% python3 -q
>>> import numpy as np
>>> np.set_printoptions(precision=3, suppress=True, linewidth=120)
>>> rnd = lambda a: np.round(a, 3) + 0
>>> J = np.load("sample1.npy")
>>> J
array([[-2,  3,  4,  4],
       [-3,  3,  2,  2],
       [-2,  1,  2,  1],
       [-1,  2, -1, -1],
       [ 0,  0,  0,  0],
       [ 0,  0,  0,  0],
       [ 0,  0,  0,  0],
       [-2,  1,  2,  1],
       [-1,  2,  0,  1],
       [ 0,  0,  0,  0],
       [ 1,  0,  2,  2],
       [-2,  3,  4,  4],
       [ 1,  0,  2,  2],
       [-1,  1,  4,  3],
       [ 0,  0,  0,  0],
       [-1,  2,  0,  1],
       [-1,  2, -1, -1],
       [ 1,  0,  2,  2],
       [-2,  1,  2,  1],
       [ 0,  0,  0,  0],
       [ 0,  0,  0,  0],
       [-2,  1,  2,  1],
       [-2,  3,  4,  4],
       [ 1,  0,  2,  2],
       [ 0,  0,  0,  0],
       [-1,  2, -1, -1],
       [-1,  2, -1, -1],
       [ 0,  0,  0,  0],
       [-1,  2,  0,  1],
       [ 0,  0,  0,  0],
       [ 0,  0,  0,  0],
       [ 0,  0,  0,  0],
       [-2,  1,  2,  1]])
>>> D = np.linalg.norm(J[:, None] - J[None], axis=-1)
>>> (D + 1e9 * np.eye(33)).round(6).argmin(axis=1)
array([11,  2,  7, 16,  5,  4,  4,  2, 15,  4, 12,  0, 10,  0,  4,  8,  3, 10,  2,  4,  4,  2,  0, 10,  4,  3,  3,  4,
        8,  4,  4,  4,  2])
>>> np.linalg.matrix_rank(D ** 2)
np.int64(6)
>>> D.mean(axis=1).argmax()
np.int64(0)
>>> np.flatnonzero(D[4] < D.mean() / 2)
array([ 4,  5,  6,  9, 14, 19, 20, 24, 27, 29, 30, 31])
>>> rnd(D[:5, :5])
array([[0.   , 3.   , 4.123, 7.211, 6.708],
       [3.   , 0.   , 2.449, 4.796, 5.099],
       [4.123, 2.449, 0.   , 3.873, 3.162],
       [7.211, 4.796, 3.873, 0.   , 2.646],
       [6.708, 5.099, 3.162, 2.646, 0.   ]])
>>> np.unravel_index(D.round(6).argmax(), D.shape)
(np.int64(0), np.int64(3))
>>> cov = np.cov(J, rowvar=False)
>>> np.median(J, axis=0)
array([-1.,  1.,  0.,  1.])
>>> cov.shape
(4, 4)
>>> rnd(np.polyfit(J[:, 1], J[:, 0], 1))
array([-0.762,  0.042])
>>> rng = np.random.default_rng(7388)
>>> idx = rng.permutation(4)
>>> B = J[:, idx] * rng.choice([-1, 1], 4)
>>> B
array([[ 3, -2, -4,  4],
       [ 3, -3, -2,  2],
       [ 1, -2, -2,  1],
       [ 2, -1,  1, -1],
       [ 0,  0,  0,  0],
       [ 0,  0,  0,  0],
       [ 0,  0,  0,  0],
       [ 1, -2, -2,  1],
       [ 2, -1,  0,  1],
       [ 0,  0,  0,  0],
       [ 0,  1, -2,  2],
       [ 3, -2, -4,  4],
       [ 0,  1, -2,  2],
       [ 1, -1, -4,  3],
       [ 0,  0,  0,  0],
       [ 2, -1,  0,  1],
       [ 2, -1,  1, -1],
       [ 0,  1, -2,  2],
       [ 1, -2, -2,  1],
       [ 0,  0,  0,  0],
       [ 0,  0,  0,  0],
       [ 1, -2, -2,  1],
       [ 3, -2, -4,  4],
       [ 0,  1, -2,  2],
       [ 0,  0,  0,  0],
       [ 2, -1,  1, -1],
       [ 2, -1,  1, -1],
       [ 0,  0,  0,  0],
       [ 2, -1,  0,  1],
       [ 0,  0,  0,  0],
       [ 0,  0,  0,  0],
       [ 0,  0,  0,  0],
       [ 1, -2, -2,  1]])
>>> left, _, Vh = np.linalg.svd(J.T @ B)
>>> rnd(left @ Vh)
array([[ 0.,  1.,  0.,  0.],
       [ 1.,  0.,  0.,  0.],
       [ 0.,  0., -1.,  0.],
       [ 0.,  0.,  0.,  1.]])
>>> rnd(np.linalg.lstsq(J, B)[0])
array([[ 0.,  1.,  0.,  0.],
       [ 1.,  0.,  0.,  0.],
       [ 0.,  0., -1.,  0.],
       [ 0.,  0.,  0.,  1.]])
>>> data = np.load("data.npy")
>>> rnd(data)
array([[ 0.405, -0.357, -0.833, -0.119],
       [-0.357,  0.786, -0.5  , -0.071],
       [-0.833, -0.5  , -0.167, -0.167],
       [-0.119, -0.071, -0.167,  0.976]])
>>> np.einsum("ij,ji->", data, data)
np.float64(4.0)
>>> rnd(np.linalg.det(data.T))
np.float64(-1.0)
>>> rnd(np.kron(np.eye(2, dtype=int), data))
array([[ 0.405, -0.357, -0.833, -0.119,  0.   ,  0.   ,  0.   ,  0.   ],
       [-0.357,  0.786, -0.5  , -0.071,  0.   ,  0.   ,  0.   ,  0.   ],
       [-0.833, -0.5  , -0.167, -0.167,  0.   ,  0.   ,  0.   ,  0.   ],
       [-0.119, -0.071, -0.167,  0.976,  0.   ,  0.   ,  0.   ,  0.   ],
       [ 0.   ,  0.   ,  0.   ,  0.   ,  0.405, -0.357, -0.833, -0.119],
       [ 0.   ,  0.   ,  0.   ,  0.   , -0.357,  0.786, -0.5  , -0.071],
       [ 0.   ,  0.   ,  0.   ,  0.   , -0.833, -0.5  , -0.167, -0.167],
       [ 0.   ,  0.   ,  0.   ,  0.   , -0.119, -0.071, -0.167,  0.976]])
>>> rnd(data @ data.T)
array([[1., 0., 0., 0.],
       [0., 1., 0., 0.],
       [0., 0., 1., 0.],
       [0., 0., 0., 1.]])
>>> rnd(np.linalg.norm(data, 1)), rnd(np.linalg.norm(data, np.inf))
(np.float64(1.714), np.float64(1.714))
>>> rnd(np.linalg.norm(data, axis=0))
array([1., 1., 1., 1.])
>>> rnd(np.linalg.norm(data, 2))
np.float64(1.0)
>>> rnd(np.linalg.norm(data[2] - data[0]))
np.float64(1.414)
>>> rnd(np.linalg.norm(data) ** 2 / np.linalg.norm(data, 2) ** 2)
np.float64(4.0)
>>> rnd(data[2] @ data[0])
np.float64(0.0)
>>> vals, vecs = np.linalg.eigvalsh(data)
Traceback (most recent call last):
  File "<python-input-35>", line 1, in <module>
    vals, vecs = np.linalg.eigvalsh(data)
    ^^^^^^^^^^
ValueError: too many values to unpack (expected 2)
>>> vals, vecs = np.linalg.eigh(data)
>>> rnd(vecs.T @ vecs)
array([[1., 0., 0., 0.],
       [0., 1., 0., 0.],
       [0., 0., 1., 0.],
       [0., 0., 0., 1.]])
>>> (vals > 1e-8).sum(), (vals < -1e-8).sum()
(np.int64(3), np.int64(1))
>>> rnd(np.linalg.svd(data, compute_uv=False))
array([1., 1., 1., 1.])
>>> np.unique(vals.round(6) + 0, return_counts=True)[1]
array([1, 3])
>>> rnd(np.linalg.eigvalsh(data + 5 * np.eye(4)))
array([4., 6., 6., 6.])
>>> m1 = np.load("arr.npy")
>>> m1
array([[-3,  3],
       [-1,  1]])
>>> B = np.array([[2, 9, 2], [7, 7, 4]])
>>> np.einsum("ij,ij->i", m1, m1)
array([18,  2])
>>> B @ m1
Traceback (most recent call last):
  File "<python-input-46>", line 1, in <module>
    B @ m1
    ~~^~~~
ValueError: matmul: Input operand 1 has a mismatch in its core dimension 0, with gufunc signature (n?,k),(k,m?)->(n?,m?) (size 2 is different from 3)
>>> m1 @ B
array([[15, -6,  6],
       [ 5, -2,  2]])
>>> np.einsum("ij->j", m1)
array([-4,  4])
>>> np.linalg.matrix_rank(np.vstack([m1, B.T]))
np.int64(2)
>>> rnd(np.linalg.norm(m1, 2) / np.linalg.norm(m1))
np.float64(1.0)
>>> np.allclose(m1[:-1].T @ np.linalg.lstsq(m1[:-1].T, m1[-1])[0], m1[-1])
True
>>> proj = J @ np.linalg.solve(J.T @ J, J.T)
>>> np.allclose(proj @ proj, proj)
True
>>> rnd(proj @ J[:, 1])
array([3., 3., 1., 2., 0., 0., 0., 1., 2., 0., 0., 3., 0., 1., 0., 2., 2., 0., 1., 0., 0., 1., 3., 0., 0., 2., 2., 0.,
       2., 0., 0., 0., 1.])
>>> left, sigma, Vh = np.linalg.svd(m1)
>>> rnd(sigma)
array([4.472, 0.   ])
>>> B = left[:, :1] @ np.diag(sigma[:1]) @ Vh[:1]
>>> rnd(np.abs(m1 - B).max())
np.float64(0.0)
>>> rnd(np.linalg.norm(m1 - B, 2)), rnd(sigma[1])
(np.float64(0.0), np.float64(0.0))
>>> rnd(B)
array([[-3.,  3.],
       [-1.,  1.]])
>>> np.linalg.matrix_rank(B)
np.int64(1)
